% python3 -q
>>> import numpy as np
>>> np.set_printoptions(precision=1, suppress=True, linewidth=140)
>>> A = np.loadtxt("sample12.csv", delimiter=",")
>>> A
array([[0., 0., 0., 0., 0., 0., 0., 1., 0., 0.],
       [0., 0., 0., 0., 0., 0., 0., 0., 0., 0.],
       [0., 0., 0., 0., 0., 0., 0., 0., 0., 0.],
       [0., 0., 0., 0., 0., 0., 0., 0., 0., 0.],
       [0., 0., 0., 0., 0., 0., 0., 0., 0., 0.],
       [0., 0., 0., 0., 0., 0., 1., 0., 0., 1.],
       [0., 0., 0., 0., 0., 1., 0., 1., 0., 0.],
       [1., 0., 0., 0., 0., 0., 1., 0., 0., 1.],
       [0., 0., 0., 0., 0., 0., 0., 0., 0., 0.],
       [0., 0., 0., 0., 0., 1., 0., 1., 0., 0.]])
>>> W = np.array([[0, 2, 0],
...     [0, 1, 2],
...     [1, 0, 1],
...     [0, 0, 0],
...     [2, 2, 2],
...     [2, 0, 1],
...     [2, 2, 2],
...     [0, 1, 0],
...     [0, 1, 1],
...     [2, 0, 1]])
>>> b = np.array([0, 2, 1])
>>> H = np.maximum(A @ W + b, 0)
>>> H
array([[0., 3., 1.],
       [0., 2., 1.],
       [0., 2., 1.],
       [0., 2., 1.],
       [0., 2., 1.],
       [4., 4., 4.],
       [2., 3., 2.],
       [4., 6., 4.],
       [0., 2., 1.],
       [2., 3., 2.]])
>>> np.linalg.matrix_rank(H)
np.int64(3)
>>> (H > 0).mean(axis=0)
array([0.4, 1. , 1. ])
>>> Z = np.array([[1, -3, -3], [0, -1, -2], [2, 1, -1]])
>>> (H @ Z).round(6).argmax(axis=1)
array([0, 0, 0, 0, 0, 0, 0, 0, 0, 0])
>>> W @ Z
array([[  0,  -2,  -4],
       [  4,   1,  -4],
       [  3,  -2,  -4],
       [  0,   0,   0],
       [  6,  -6, -12],
       [  4,  -5,  -7],
       [  6,  -6, -12],
       [  0,  -1,  -2],
       [  2,   0,  -3],
       [  4,  -5,  -7]])
